$ python -q
>>> import numpy as np
>>> np.set_printoptions(precision=1, suppress=True, linewidth=100, legacy="1.25")
>>> rnd = lambda a: np.round(a, 1) + 0
>>> data = np.load("case6.npy")
>>> print(data)
[[ 6.   2.5 -2.6  3.2 -6.4 -0.5]
 [-4.3 -2.6  0.7  0.3 -6.1 -6.1]
 [-3.7  0.7  3.2  2.5  7.5 -3.6]
 [-3.1 -2.1 -1.9 -6.3  1.9  6.3]
 [-3.6  5.9  1.2 -1.2  6.6  2.5]
 [-4.6  1.8  4.3 -0.4 -7.2  2.5]
 [ 5.  -0.3  3.2 -2.2  6.8 -3.7]
 [-5.8 -7.7  0.2 -2.8  0.   0.1]
 [-3.5 -5.8 -3.2 -4.4  4.4 -2. ]
 [ 0.4  5.6 -3.1 -3.9 -0.9  6.6]
 [ 0.1  0.8 -0.6  3.3  9.3 -1.5]
 [ 7.1  5.8 -0.1  3.6  0.8  1.5]
 [ 6.8  3.  -1.7 -1.4 -6.3 -0.8]
 [-1.7  1.3  4.  -3.9  7.9  1.1]
 [ 9.5 -1.9  0.1 -2.3 -1.  -0.4]]
>>> lab = data[:, 0] > np.median(data[:, 0])
>>> r0 = data[lab].mean(axis=0) - data[~lab].mean(axis=0)
>>> np.argsort(-np.abs(r0).round(6), kind="stable")
array([0, 1, 3, 2, 4, 5])
>>> ((data - data.mean(axis=0)) @ r0 > 0).astype(int)
array([1, 0, 0, 0, 0, 0, 1, 0, 0, 1, 0, 1, 1, 0, 1])
>>> rnd(r0)
array([ 8.8,  3.3, -1.7,  2.1, -1.5,  0.1])
>>> feats = np.loadtxt("m.csv", delimiter=",")
>>> feats
array([[ 0.,  4.,  1., -2., -1., -1.],
       [-2.,  8.,  2.,  0.,  0.,  0.],
       [ 0., -4., -1.,  1.,  1.,  1.],
       [-1.,  0.,  0., -1.,  0.,  2.],
       [-2.,  4.,  1., -2.,  0., -2.],
       [ 2., -4., -1.,  0., -1., -2.],
       [ 1.,  0.,  0.,  2.,  2., -2.]])
>>> # looks like rank 5
>>> Uu, s, Vh = np.linalg.svd(feats)
>>> vecs = Vh[:(s > 1e-8).sum()]
>>> rng = np.random.default_rng(858)
>>> x = feats[4] + 2 * feats[1] + rng.integers(2) * np.eye(6)[0]
>>> print(x)
[-6. 20.  5. -2.  0. -2.]
>>> np.linalg.matrix_rank(np.vstack([feats, x]))
5
>>> M2 = np.array([[2, 8], [5, 4], [4, 8], [8, 5], [5, 4], [8, 4]])
>>> print(np.einsum("ij->j", feats))
[-2.  8.  2. -2.  1. -4.]
>>> np.einsum("ik,kj->ij", feats, M2)
array([[ -5.,   6.],
       [ 44.,  32.],
       [ -3., -11.],
       [  6.,  -5.],
       [-12., -10.],
       [-41., -20.],
       [ 12.,  18.]])
>>> np.einsum("ik,kj->ji", feats, M2)
array([[ -5.,  44.,  -3.,   6., -12., -41.,  12.],
       [  6.,  32., -11.,  -5., -10., -20.,  18.]])
>>> M2.T @ feats.T
array([[ -5.,  44.,  -3.,   6., -12., -41.,  12.],
       [  6.,  32., -11.,  -5., -10., -20.,  18.]])
>>> Uu, s, Vh = np.linalg.svd(feats)
>>> print(np.argmax(s[:-1] / (s[1:] + 1e-6)) + 1)
5
>>> M2 = Uu[:, :5] @ np.diag(s[:5]) @ Vh[:5]
>>> print(rnd(np.abs(feats - M2).max()))
0.0
>>> rnd(np.linalg.norm(feats - M2, 2)), rnd(s[5])
(0.0, 0.0)
>>> np.linalg.matrix_rank(M2)
5
>>> x = np.array([5, -4, -4, -4, 3, -2])
>>> print(np.linalg.norm(feats @ x) <= np.linalg.norm(feats, 2) * np.linalg.norm(x) + 1e-9)
True
>>> feats @ np.eye(6)[2]
array([ 1.,  2., -1.,  0.,  1., -1.,  0.])
>>> print(np.sign((feats @ x).round(6)))
[-1. -1.  1. -1. -1.  1.  1.]
>>> print(feats @ (2 * x))
[ -26. -100.   34.  -10.  -36.   62.   14.]
>>> np.einsum("ij,j->i", feats, x)
array([-13., -50.,  17.,  -5., -18.,  31.,   7.])
>>> (feats * x).sum(axis=1)
array([-13., -50.,  17.,  -5., -18.,  31.,   7.])
>>> print((feats @ x).argmax())
5
>>> print(feats @ x)
[-13. -50.  17.  -5. -18.  31.   7.]
>>> feats * x
array([[  0., -16.,  -4.,   8.,  -3.,   2.],
       [-10., -32.,  -8.,  -0.,   0.,  -0.],
       [  0.,  16.,   4.,  -4.,   3.,  -2.],
       [ -5.,  -0.,  -0.,   4.,   0.,  -4.],
       [-10., -16.,  -4.,   8.,   0.,   4.],
       [ 10.,  16.,   4.,  -0.,  -3.,   4.],
       [  5.,  -0.,  -0.,  -8.,   6.,   4.]])
>>> W0 = np.array([[-1.1, -0.7, -0.7, 0.7],
...     [0.9, 0.5, 0.6, 0.1],
...     [0.9, -0.4, -0.6, 0.9],
...     [0.4, -0.2, -1.1, 0.5],
...     [1.3, -0.3, -0.8, 0.2],
...     [0.9, 1.8, 0.6, -0.4],
...     [1.0, -0.2, -0.1, -1.4],
...     [1.1, -0.8, 1.2, -0.9],
...     [-0.5, 0.2, 0.7, -0.5],
...     [0.2, 1.3, 0.7, 0.7],
...     [1.6, -0.6, -0.5, 0.2],
...     [0.1, 0.8, 1.1, 0.3]])
>>> W0[10] *= 5
>>> W0
array([[-1.1, -0.7, -0.7,  0.7],
       [ 0.9,  0.5,  0.6,  0.1],
       [ 0.9, -0.4, -0.6,  0.9],
       [ 0.4, -0.2, -1.1,  0.5],
       [ 1.3, -0.3, -0.8,  0.2],
       [ 0.9,  1.8,  0.6, -0.4],
       [ 1. , -0.2, -0.1, -1.4],
       [ 1.1, -0.8,  1.2, -0.9],
       [-0.5,  0.2,  0.7, -0.5],
       [ 0.2,  1.3,  0.7,  0.7],
       [ 8. , -3. , -2.5,  1. ],
       [ 0.1,  0.8,  1.1,  0.3]])
>>> # row 10 dominates
>>> gram = np.cov(W0, rowvar=False)
>>> np.argwhere(np.triu(np.abs(np.corrcoef(W0.T)) > 0.8, 1))
array([], shape=(0, 2), dtype=int64)
>>> rnd(np.linalg.eigvalsh(gram)[::-1])
array([6.8, 0.9, 0.5, 0.2])
>>> rnd(np.median(W0, axis=0))
array([ 0.9, -0.2,  0.2,  0.2])
>>> rnd(np.corrcoef(W0.T))
array([[ 1. , -0.7, -0.7,  0.3],
       [-0.7,  1. ,  0.7, -0.3],
       [-0.7,  0.7,  1. , -0.5],
       [ 0.3, -0.3, -0.5,  1. ]])
>>> np.argsort(-W0.std(axis=0).round(6), kind="stable")
array([0, 1, 2, 3])
>>> M2 = np.c_[W0[:, :3] @ np.array([[-1, 0, -2], [1, 3, 1], [-2, 0, 1]]), np.array([0, 2, -2, 0, -5, -5, -4, -1, 5, 4, 0, -5])]
>>> rnd(M2)
array([[  1.8,  -2.1,   0.8,   0. ],
       [ -1.6,   1.5,  -0.7,   2. ],
       [ -0.1,  -1.2,  -2.8,  -2. ],
       [  1.6,  -0.6,  -2.1,   0. ],
       [  0. ,  -0.9,  -3.7,  -5. ],
       [ -0.3,   5.4,   0.6,  -5. ],
       [ -1. ,  -0.6,  -2.3,  -4. ],
       [ -4.3,  -2.4,  -1.8,  -1. ],
       [ -0.7,   0.6,   1.9,   5. ],
       [ -0.3,   3.9,   1.6,   4. ],
       [ -6. ,  -9. , -21.5,   0. ],
       [ -1.5,   2.4,   1.7,  -5. ]])
>>> rnd(np.linalg.norm(np.linalg.qr(W0)[0].T @ M2, axis=0) ** 2 / ((M2 ** 2).sum(axis=0) + 1e-12))
array([1. , 1. , 1. , 0.2])
>>> np.linalg.matrix_rank(M2)
4
>>> rnd(np.linalg.lstsq(W0, M2[:, 0])[0])
array([-1.,  1., -2.,  0.])
>>> rnd(np.linalg.norm(M2 - W0 @ np.linalg.lstsq(W0, M2)[0], axis=0))
array([ 0. ,  0. ,  0. , 10.8])
>>> D = np.linalg.norm(W0[:, None] - W0[None], axis=-1)
>>> print(rnd(D[3]))
[1.6 1.9 0.8 0.  1.  2.8 2.2 2.8 2.3 2.4 8.2 2.4]
>>> (D + 1e9 * np.eye(12)).round(6).argmin(axis=1)
array([ 3, 11,  3,  2,  2,  1,  7,  6, 11, 11,  4,  9])
>>> D.shape
(12, 12)
>>> D.mean(axis=1).argmax()
10
>>> M2 = W0 / np.sqrt((W0 ** 2).mean(axis=1, keepdims=True))
>>> rnd(M2[4])
array([ 1.7, -0.4, -1. ,  0.3])
>>> np.linalg.matrix_rank(M2) == np.linalg.matrix_rank(W0)
True
>>> mat = np.load("layer1.npy")
>>> mat
array([[0, 0, 0, 0, 0, 0],
       [1, 3, 0, 2, 2, 3],
       [2, 3, 2, 3, 2, 5],
       [0, 2, 3, 0, 1, 1],
       [2, 3, 2, 3, 2, 5],
       [0, 2, 3, 0, 1, 1],
       [0, 2, 3, 0, 1, 1],
       [2, 3, 3, 1, 0, 5],
       [2, 4, 5, 4, 2, 8],
       [2, 4, 3, 0, 1, 3],
       [0, 0, 0, 0, 0, 0],
       [0, 0, 0, 0, 0, 0],
       [2, 3, 5, 2, 1, 8],
       [3, 3, 5, 2, 0, 7],
       [3, 5, 0, 2, 2, 5],
       [2, 5, 0, 2, 3, 6],
       [1, 2, 5, 1, 1, 3],
       [0, 0, 0, 0, 0, 0],
       [1, 4, 3, 0, 2, 4],
       [1, 1, 5, 2, 0, 5],
       [2, 2, 0, 0, 0, 2],
       [0, 0, 0, 0, 0, 0],
       [1, 2, 0, 0, 1, 3],
       [1, 4, 3, 3, 2, 6],
       [1, 2, 0, 0, 1, 3],
       [2, 3, 2, 3, 2, 5]])
>>> gram = np.cov(mat, rowvar=False)
>>> rnd(np.linalg.eigvalsh(gram)[::-1])
array([11.4,  2.9,  1. ,  0.7,  0.2,  0. ])
>>> rnd(np.polyfit(mat[:, 3], mat[:, 5], 1))
array([1.6, 1.6])
>>> rnd(np.corrcoef(mat[:, 3], mat[:, 5])[0, 1])
0.8
>>> M2 = np.c_[mat[:, :1] @ np.array([[2]]), np.array([8, 4, 8, 3, 0, -9, -2, 8, 9, 5, -3, 8, -2, -1, -2, 9, 2, -7, 1, -8, -7, -5, 6, 6, 5, 7])]
>>> M2
array([[ 0,  8],
       [ 2,  4],
       [ 4,  8],
       [ 0,  3],
       [ 4,  0],
       [ 0, -9],
       [ 0, -2],
       [ 4,  8],
       [ 4,  9],
       [ 4,  5],
       [ 0, -3],
       [ 0,  8],
       [ 4, -2],
       [ 6, -1],
       [ 6, -2],
       [ 4,  9],
       [ 2,  2],
       [ 0, -7],
       [ 2,  1],
       [ 2, -8],
       [ 4, -7],
       [ 0, -5],
       [ 2,  6],
       [ 2,  6],
       [ 2,  5],
       [ 4,  7]])
>>> rnd(np.linalg.norm(M2 - mat @ np.linalg.lstsq(mat, M2)[0], axis=0))
array([ 0. , 25.4])
>>> hat = mat @ np.linalg.solve(mat.T @ mat, mat.T)
>>> print(rnd(np.linalg.eigvalsh(hat)))
[0. 0. 0. 0. 0. 0. 0. 0. 0. 0. 0. 0. 0. 0. 0. 0. 0. 0. 0. 0. 1. 1. 1. 1. 1. 1.]
>>> np.allclose(hat @ hat, hat)
True
>>> basis = np.sign(np.array([[5, 0], [-1, 1]]))
>>> M2 = (np.tril(basis, -1) + np.eye(2)) @ (np.triu(basis, 1) + np.eye(2))
>>> w = np.array([2, -5])
>>> X = np.rint(M2 * w @ np.linalg.inv(M2)) + 0
>>> print(X)
[[ 2.  0.]
 [-7. -5.]]
>>> # triangular
>>> lab = rng.permutation(6)
>>> M2 = mat[:, lab] * rng.choice([-1, 1], 6)
>>> M2
array([[ 0,  0,  0,  0,  0,  0],
       [ 3, -2,  1,  3, -2,  0],
       [ 5, -2,  2,  3, -3, -2],
       [ 1, -1,  0,  2,  0, -3],
       [ 5, -2,  2,  3, -3, -2],
       [ 1, -1,  0,  2,  0, -3],
       [ 1, -1,  0,  2,  0, -3],
       [ 5,  0,  2,  3, -1, -3],
       [ 8, -2,  2,  4, -4, -5],
       [ 3, -1,  2,  4,  0, -3],
       [ 0,  0,  0,  0,  0,  0],
       [ 0,  0,  0,  0,  0,  0],
       [ 8, -1,  2,  3, -2, -5],
       [ 7,  0,  3,  3, -2, -5],
       [ 5, -2,  3,  5, -2,  0],
       [ 6, -3,  2,  5, -2,  0],
       [ 3, -1,  1,  2, -1, -5],
       [ 0,  0,  0,  0,  0,  0],
       [ 4, -2,  1,  4,  0, -3],
       [ 5,  0,  1,  1, -2, -5],
       [ 2,  0,  2,  2,  0,  0],
       [ 0,  0,  0,  0,  0,  0],
       [ 3, -1,  1,  2,  0,  0],
       [ 6, -2,  1,  4, -3, -3],
       [ 3, -1,  1,  2,  0,  0],
       [ 5, -2,  2,  3, -3, -2]])
>>> Uu, _, Vh = np.linalg.svd(mat.T @ M2)
>>> rnd(np.linalg.lstsq(mat, M2)[0])
array([[ 0.,  0.,  1.,  0.,  0.,  0.],
       [ 0.,  0.,  0.,  1.,  0.,  0.],
       [ 0.,  0.,  0.,  0.,  0., -1.],
       [ 0.,  0.,  0.,  0., -1.,  0.],
       [ 0., -1.,  0.,  0.,  0.,  0.],
       [ 1.,  0.,  0.,  0.,  0.,  0.]])
>>> rnd(Uu @ Vh)
array([[ 0.,  0.,  1.,  0.,  0.,  0.],
       [ 0.,  0.,  0.,  1.,  0.,  0.],
       [ 0.,  0.,  0.,  0.,  0., -1.],
       [ 0.,  0.,  0.,  0., -1.,  0.],
       [ 0., -1.,  0.,  0.,  0.,  0.],
       [ 1.,  0.,  0.,  0.,  0.,  0.]])
>>> lab
array([5, 4, 0, 1, 3, 2])
